% python3 -q
>>> import numpy as np
>>> from numpy import linalg as LA
>>> np.set_printoptions(precision=2, suppress=True, linewidth=100)
>>> feats = np.array([[6.46, 0.08, -0.32],
...     [6.38, 1.3, -1.08],
...     [4.65, 1.21, -1.11],
...     [6.58, 1.25, 0.42],
...     [5.01, 0.6, -0.52],
...     [5.1, 1.11, 0.22],
...     [5.83, 1.03, 0.72],
...     [5.48, -0.15, 1.96],
...     [5.68, -1.52, -0.69],
...     [3.76, 1.3, -0.39],
...     [8.48, 0.94, -2.54],
...     [6.54, -0.54, 0.37],
...     [6.96, -0.21, -1.57],
...     [5.63, 0.94, 0.07],
...     [6.61, 0.08, -1.9],
...     [5.1, 0.02, 0.49],
...     [6.03, 0.4, 0.52],
...     [5.41, -0.64, 1.63],
...     [6.85, 1.69, -1.7],
...     [7.21, -0.19, -0.5]])
>>> feats
array([[ 6.46,  0.08, -0.32],
       [ 6.38,  1.3 , -1.08],
       [ 4.65,  1.21, -1.11],
       [ 6.58,  1.25,  0.42],
       [ 5.01,  0.6 , -0.52],
       [ 5.1 ,  1.11,  0.22],
       [ 5.83,  1.03,  0.72],
       [ 5.48, -0.15,  1.96],
       [ 5.68, -1.52, -0.69],
       [ 3.76,  1.3 , -0.39],
       [ 8.48,  0.94, -2.54],
       [ 6.54, -0.54,  0.37],
       [ 6.96, -0.21, -1.57],
       [ 5.63,  0.94,  0.07],
       [ 6.61,  0.08, -1.9 ],
       [ 5.1 ,  0.02,  0.49],
       [ 6.03,  0.4 ,  0.52],
       [ 5.41, -0.64,  1.63],
       [ 6.85,  1.69, -1.7 ],
       [ 7.21, -0.19, -0.5 ]])
>>> # column 0 is much longer than the rest
>>> cent = feats[[10, 17]].astype(float)
>>> for _ in range(5):
...     z = LA.norm(feats[:, None] - cent, axis=-1).argmin(axis=1)
...     cent = np.array([feats[z == j].mean(axis=0) for j in range(2)])
... 
>>> z
array([1, 0, 1, 1, 1, 1, 1, 1, 1, 1, 0, 1, 0, 1, 0, 1, 1, 1, 0, 0])
>>> cent[1] - cent[0]
array([-1.56, -0.24,  1.79])
>>> z = feats[:, 1] > np.median(feats[:, 1])
>>> f = feats[z].mean(axis=0) - feats[~z].mean(axis=0)
>>> np.argsort(-np.abs(f).round(6), kind="stable")
array([1, 2, 0])
>>> f
array([-0.32,  1.4 , -0.59])
>>> ((feats - feats.mean(axis=0)) @ f > 0).astype(int)
array([0, 1, 1, 1, 1, 1, 1, 0, 0, 1, 1, 0, 0, 1, 1, 0, 0, 0, 1, 0])
>>> M = np.load("block8.npy")
>>> M
array([[-0.6, -2.7,  1.9],
       [-0.7,  0.2, -1.4],
       [ 1.1, -0.9,  1.9],
       [-0.9,  0.6, -0.4],
       [ 0.4, -1.2, -1.6],
       [ 0.7, -0.7, -0.2],
       [ 0. ,  1.6, -2.1],
       [ 0.1,  0.3, -0.7],
       [-0.5, -2.3,  0.2],
       [-0.6,  0.8, -0.2],
       [ 1. , -0.2, -1. ],
       [ 0.8,  0.7,  0. ],
       [-0.8,  1.5, -0.7],
       [-0.2,  1.6,  0.6],
       [ 1.3,  0.1,  0.6],
       [ 0.6,  0.5, -0.1],
       [ 0.1,  1.7,  2.1],
       [-0.6,  0.8,  0. ],
       [ 0.9,  1.1,  3. ],
       [ 1. , -2.1, -0.8],
       [ 0.9, -0.6, -0.3],
       [12. ,  4. ,  4. ],
       [-0.8,  0.3,  0.1],
       [ 0.5, -0.3, -1.3],
       [-1.1, -0.9,  1. ],
       [-0.8, -0.7,  0.7]])
>>> # row 21 is much longer than the rest
>>> D = LA.norm(M[:, None] - M[None], axis=-1)
>>> print((D + 1e9 * np.eye(26)).round(6).argmin(axis=1))
[ 8  7 14  9 23 20 12 15 25 17 23 15  9 17 11 11 18  9 16  4  5 18 17 10 25 24]
>>> D.shape
(26, 26)
>>> D[:5, :5]
array([[0.  , 4.39, 2.48, 4.03, 3.94],
       [4.39, 0.  , 3.92, 1.1 , 1.79],
       [2.48, 3.92, 0.  , 3.4 , 3.58],
       [4.03, 1.1 , 3.4 , 0.  , 2.52],
       [3.94, 1.79, 3.58, 2.52, 0.  ]])
>>> LA.matrix_rank(D ** 2)
np.int64(5)
>>> print(D.mean(axis=1).argmax())
21
>>> K = np.loadtxt("x.csv", delimiter=",")
>>> K
array([[-0.91,  0.  ,  0.72],
       [ 0.11,  0.96,  0.63],
       [ 0.88,  0.91, -0.18],
       [-0.56,  0.5 ,  0.54],
       [ 0.92, -0.11, -0.75],
       [-0.86, -1.  , -0.58],
       [ 0.94, -0.58, -0.86],
       [ 0.69,  0.  , -0.46],
       [ 0.64, -0.41, -0.55],
       [-0.82, -0.99, -0.33],
       [ 0.97,  0.95, -0.41],
       [ 0.43,  0.93,  0.38],
       [ 0.58,  0.58, -0.12],
       [ 0.31,  0.58,  0.08]])
>>> cen = K - K.mean(axis=0)
>>> left, s, vt = LA.svd(cen, full_matrices=False)
>>> np.abs(vt[-1])
array([0.46, 0.51, 0.73])
>>> print(LA.matrix_rank(cen))
3
>>> np.abs(left[:, 0]).argmax()
np.int64(5)
>>> np.searchsorted(np.cumsum(s ** 2) / (s ** 2).sum(), 0.9) + 1
np.int64(2)
>>> np.round((s ** 2).sum() ** 2 / (s ** 4).sum(), 2)
np.float64(2.03)
>>> print(s)
[3.05 2.7  0.5 ]
>>> (np.sign(left[:, 0]) == np.sign(left[0, 0])).astype(int)
array([1, 0, 0, 1, 0, 1, 1, 0, 1, 1, 0, 0, 0, 0])
>>> print(np.abs(vt[0]).argmax())
1
>>> round(LA.norm(K, 2), 2)
np.float64(3.24)
>>> round(float(LA.norm(K[3] - K[5])), 2)
1.9
>>> LA.norm(K, axis=1)
array([1.16, 1.15, 1.28, 0.92, 1.19, 1.44, 1.4 , 0.83, 0.94, 1.33, 1.42, 1.09, 0.83, 0.66])
>>> LA.norm(K, axis=1).argmax()
np.int64(5)
>>> D = LA.norm(K[:, None] - K[None], axis=-1)
>>> np.flatnonzero(D[5] < D.mean() / 2)
array([5, 9])
>>> print(D.shape)
(14, 14)
>>> LA.norm(K, axis=1)
array([1.16, 1.15, 1.28, 0.92, 1.19, 1.44, 1.4 , 0.83, 0.94, 1.33, 1.42, 1.09, 0.83, 0.66])
>>> (D + 1e9 * np.eye(14)).round(6).argmin(axis=1)
array([ 3, 11, 10,  0,  7,  9,  8,  4,  7,  5,  2,  1, 13, 12])
>>> D[5]
array([1.64, 2.5 , 2.61, 1.9 , 2.  , 0.  , 1.87, 1.85, 1.61, 0.25, 2.68, 2.51, 2.19, 2.07])
>>> print(LA.matrix_rank(D ** 2))
5
>>> print(D[:5, :5])
[[0.   1.4  2.2  0.64 2.35]
 [1.4  0.   1.12 0.82 1.92]
 [2.2  1.12 0.   1.66 1.17]
 [0.64 0.82 1.66 0.   2.06]
 [2.35 1.92 1.17 2.06 0.  ]]
>>> LA.norm(K - K.mean(axis=0), axis=1)
array([1.44, 1.11, 0.98, 1.1 , 0.96, 1.66, 1.26, 0.58, 0.82, 1.58, 1.11, 0.94, 0.54, 0.47])
